$ python3 -q
>>> import numpy as np
>>> from numpy import linalg as LA
>>> np.set_printoptions(precision=3, suppress=True, linewidth=140)
>>> K = np.load("data.npy")
>>> K
array([[-5,  3, -4,  6,  4,  7,  6,  2, -5],
       [-8, 35,  4,  7,  4, -2, -1,  8,  3],
       [ 5,  6,  8, -8, -5, -7,  7,  3, -6],
       [ 0, -1, -4,  8, -4,  7,  4,  8,  5],
       [-9, -4, -3, -4,  8, -5, -8,  0,  6],
       [-1, -7, -5,  4,  7, 13,  9,  6,  2],
       [-5,  6, -5, -2, -8, -3, 16,  6,  2],
       [ 2, -3, -2,  8, -2, -6, -2, 27, -4],
       [ 6,  6,  7,  7,  0, -7, -5, -8, 12]])
>>> x = np.array([0, 1, 3, 3, 1, 3, 1, 1, 3])
>>> target = K @ x
>>> target
array([ 27,  82, -28,  55, -22,  57,  -4,   8,  50])
>>> np.round(LA.solve(K, target + K[:, 8]), 3) + 0
array([0., 1., 3., 3., 1., 3., 1., 1., 4.])
>>> np.round(LA.solve(K, 4 * target), 3) + 0
array([ 0.,  4., 12., 12.,  4., 12.,  4.,  4., 12.])
>>> np.round(LA.solve(K.T, K[7]), 3) + 0
array([0., 0., 0., 0., 0., 0., 0., 1., 0.])
>>> np.round(LA.solve(K, K[:, 2]), 3) + 0
array([0., 0., 1., 0., 0., 0., 0., 0., 0.])
>>> np.round(LA.solve(K, target), 3) + 0
array([0., 1., 3., 3., 1., 3., 1., 1., 3.])
>>> th = np.radians(45)
>>> Rm = np.eye(9)
>>> Rm[6, 6] = Rm[2, 2] = np.cos(th)
>>> Rm[6, 2], Rm[2, 6] = -np.sin(th), np.sin(th)
>>> Rm
array([[ 1.   ,  0.   ,  0.   ,  0.   ,  0.   ,  0.   ,  0.   ,  0.   ,  0.   ],
       [ 0.   ,  1.   ,  0.   ,  0.   ,  0.   ,  0.   ,  0.   ,  0.   ,  0.   ],
       [ 0.   ,  0.   ,  0.707,  0.   ,  0.   ,  0.   ,  0.707,  0.   ,  0.   ],
       [ 0.   ,  0.   ,  0.   ,  1.   ,  0.   ,  0.   ,  0.   ,  0.   ,  0.   ],
       [ 0.   ,  0.   ,  0.   ,  0.   ,  1.   ,  0.   ,  0.   ,  0.   ,  0.   ],
       [ 0.   ,  0.   ,  0.   ,  0.   ,  0.   ,  1.   ,  0.   ,  0.   ,  0.   ],
       [ 0.   ,  0.   , -0.707,  0.   ,  0.   ,  0.   ,  0.707,  0.   ,  0.   ],
       [ 0.   ,  0.   ,  0.   ,  0.   ,  0.   ,  0.   ,  0.   ,  1.   ,  0.   ],
       [ 0.   ,  0.   ,  0.   ,  0.   ,  0.   ,  0.   ,  0.   ,  0.   ,  1.   ]])
>>> other = K @ Rm.T
>>> np.allclose(K @ K.T, other @ other.T)
True
>>> np.round(LA.det(Rm), 3), round(float(np.trace(Rm)), 3)
(np.float64(1.0), 8.414)
>>> T = np.stack([K, -3 * K, K[::-1]])
>>> (T @ K.T).shape
(3, 9, 9)
>>> T.sum(axis=0)
array([[ 16,   0,  15,  -5,  -8, -21, -17, -12,  22],
       [ 18, -73, -10,  -6, -10,  -2,   0,  11, -10],
       [-15,  -6, -21,  14,   2,  11,   2,   0,  14],
       [ -1,  -5,   3, -12,  15,  -1,   1, -10,  -8],
       [  9,   4,   3,   4,  -8,   5,   8,   0,  -6],
       [  2,  13,   6,   0, -18, -19, -14,  -4,   1],
       [ 15,  -6,  18,  -4,  11,  -1, -25,  -9, -10],
       [-12,  41,   8,  -9,   8,  10,   3, -46,  11],
       [-17,  -9, -18,  -8,   4,  21,  16,  18, -29]])
>>> r0 = np.array([3, 2, -1, 3, -7, -3, -6, -6, 2])
>>> other = K + np.outer(r0, np.eye(9)[5])
>>> round(float(LA.det(other) / LA.det(K)), 3), round(1 + LA.solve(K, r0)[5], 3)
(1.63, np.float64(1.63))
>>> LA.matrix_rank(other - K)
np.int64(1)
>>> x = np.array([3, -2, -1, -1, -3, -1, 2, -2, 0])
>>> np.einsum("ij,j->i", K, x)
array([ -34, -133,   33,   -5,  -47,  -16,   27,  -40,    5])
>>> (K @ x).argmax()
np.int64(2)
>>> LA.norm(K @ x) <= LA.norm(K, 2) * LA.norm(x) + 1e-9
np.True_
>>> K @ np.eye(9)[7]
array([ 2.,  8.,  3.,  8.,  0.,  6.,  6., 27., -8.])
>>> M = np.load("block4.npy")
>>> M
array([[0.1  , 0.05 , 0.25 , 0.1  , 0.05 , 0.05 , 0.05 , 0.   , 0.1  , 0.25 ],
       [0.091, 0.152, 0.091, 0.152, 0.061, 0.121, 0.03 , 0.091, 0.061, 0.152],
       [0.045, 0.045, 0.091, 0.045, 0.227, 0.182, 0.045, 0.091, 0.045, 0.182],
       [0.038, 0.154, 0.077, 0.231, 0.192, 0.077, 0.115, 0.   , 0.038, 0.077],
       [0.074, 0.037, 0.148, 0.   , 0.148, 0.037, 0.185, 0.148, 0.037, 0.185],
       [0.115, 0.192, 0.154, 0.115, 0.   , 0.154, 0.038, 0.038, 0.115, 0.077],
       [0.148, 0.148, 0.111, 0.148, 0.074, 0.111, 0.074, 0.074, 0.074, 0.037],
       [0.   , 0.091, 0.227, 0.136, 0.091, 0.   , 0.   , 0.091, 0.182, 0.182],
       [0.172, 0.103, 0.   , 0.138, 0.034, 0.138, 0.138, 0.069, 0.103, 0.103],
       [0.1  , 0.067, 0.033, 0.167, 0.067, 0.1  , 0.167, 0.   , 0.1  , 0.2  ]])
>>> x = np.array([-2, -1, -4, 0, 2, 3, -3, 2, 5, 5])
>>> target = M @ x
>>> target
array([0.6  , 0.939, 1.682, 0.308, 0.481, 0.346, 0.074, 1.182, 0.793, 1.033])
>>> np.round(LA.solve(M.T, M[4]), 3) + 0
array([0., 0., 0., 0., 1., 0., 0., 0., 0., 0.])
>>> np.round(LA.solve(M, target + M[:, 5]), 3) + 0
array([-2., -1., -4.,  0.,  2.,  4., -3.,  2.,  5.,  5.])
>>> x = np.array([3, 3, 2, 3, -1, 1, -3, -3, 0, -1])
>>> (M * x).sum(axis=1)
array([ 0.85 ,  0.909, -0.045,  0.885, -0.667,  1.423,  1.111,  0.591,  0.621,  0.4  ])
>>> (M @ x).argmax()
np.int64(5)
>>> np.einsum("ij,j->i", M, x)
array([ 0.85 ,  0.909, -0.045,  0.885, -0.667,  1.423,  1.111,  0.591,  0.621,  0.4  ])
>>> M @ np.ones(10)
array([1., 1., 1., 1., 1., 1., 1., 1., 1., 1.])
>>> q, Rm = LA.qr(K)
>>> np.trace(q @ q.T)
np.float64(9.0)
>>> np.abs(np.diag(Rm))
array([16.155, 35.045,  8.155, 13.991,  8.969,  9.982, 13.011, 20.514, 11.868])
>>> np.allclose(Rm.T @ Rm, K.T @ K)
True
>>> np.round(q.T @ q, 3) + 0
array([[1., 0., 0., 0., 0., 0., 0., 0., 0.],
       [0., 1., 0., 0., 0., 0., 0., 0., 0.],
       [0., 0., 1., 0., 0., 0., 0., 0., 0.],
       [0., 0., 0., 1., 0., 0., 0., 0., 0.],
       [0., 0., 0., 0., 1., 0., 0., 0., 0.],
       [0., 0., 0., 0., 0., 1., 0., 0., 0.],
       [0., 0., 0., 0., 0., 0., 1., 0., 0.],
       [0., 0., 0., 0., 0., 0., 0., 1., 0.],
       [0., 0., 0., 0., 0., 0., 0., 0., 1.]])
>>> round(float(abs(Rm[0, 0])), 3), round(float(LA.norm(K[:, 0])), 3)
(16.155, 16.155)
>>> J = np.load("a.npy")
>>> J
array([[0, 0, 0, 0, 0, 1, 0, 0, 0, 0, 0, 0],
       [1, 0, 0, 0, 0, 0, 0, 0, 0, 0, 0, 0],
       [0, 0, 0, 0, 1, 0, 0, 0, 0, 0, 0, 0],
       [0, 0, 0, 0, 0, 0, 1, 0, 0, 0, 0, 0],
       [0, 1, 0, 0, 0, 0, 0, 0, 0, 0, 0, 0],
       [0, 0, 0, 0, 0, 0, 0, 0, 0, 0, 1, 0],
       [0, 0, 0, 0, 0, 0, 0, 1, 0, 0, 0, 0],
       [0, 0, 0, 1, 0, 0, 0, 0, 0, 0, 0, 0],
       [0, 0, 0, 0, 0, 0, 0, 0, 1, 0, 0, 0],
       [0, 0, 0, 0, 0, 0, 0, 0, 0, 0, 0, 1],
       [0, 0, 0, 0, 0, 0, 0, 0, 0, 1, 0, 0],
       [0, 0, 1, 0, 0, 0, 0, 0, 0, 0, 0, 0]])
>>> # columns are unit length and at right angles
>>> np.flatnonzero(LA.matrix_power((J != 0) + (J.T != 0) + np.eye(12), 12)[3])
array([3, 6, 7])
>>> round(LA.det(J), 3)
np.float64(-1.0)
>>> (J != 0).astype(int)
array([[0, 0, 0, 0, 0, 1, 0, 0, 0, 0, 0, 0],
       [1, 0, 0, 0, 0, 0, 0, 0, 0, 0, 0, 0],
       [0, 0, 0, 0, 1, 0, 0, 0, 0, 0, 0, 0],
       [0, 0, 0, 0, 0, 0, 1, 0, 0, 0, 0, 0],
       [0, 1, 0, 0, 0, 0, 0, 0, 0, 0, 0, 0],
       [0, 0, 0, 0, 0, 0, 0, 0, 0, 0, 1, 0],
       [0, 0, 0, 0, 0, 0, 0, 1, 0, 0, 0, 0],
       [0, 0, 0, 1, 0, 0, 0, 0, 0, 0, 0, 0],
       [0, 0, 0, 0, 0, 0, 0, 0, 1, 0, 0, 0],
       [0, 0, 0, 0, 0, 0, 0, 0, 0, 0, 0, 1],
       [0, 0, 0, 0, 0, 0, 0, 0, 0, 1, 0, 0],
       [0, 0, 1, 0, 0, 0, 0, 0, 0, 0, 0, 0]])
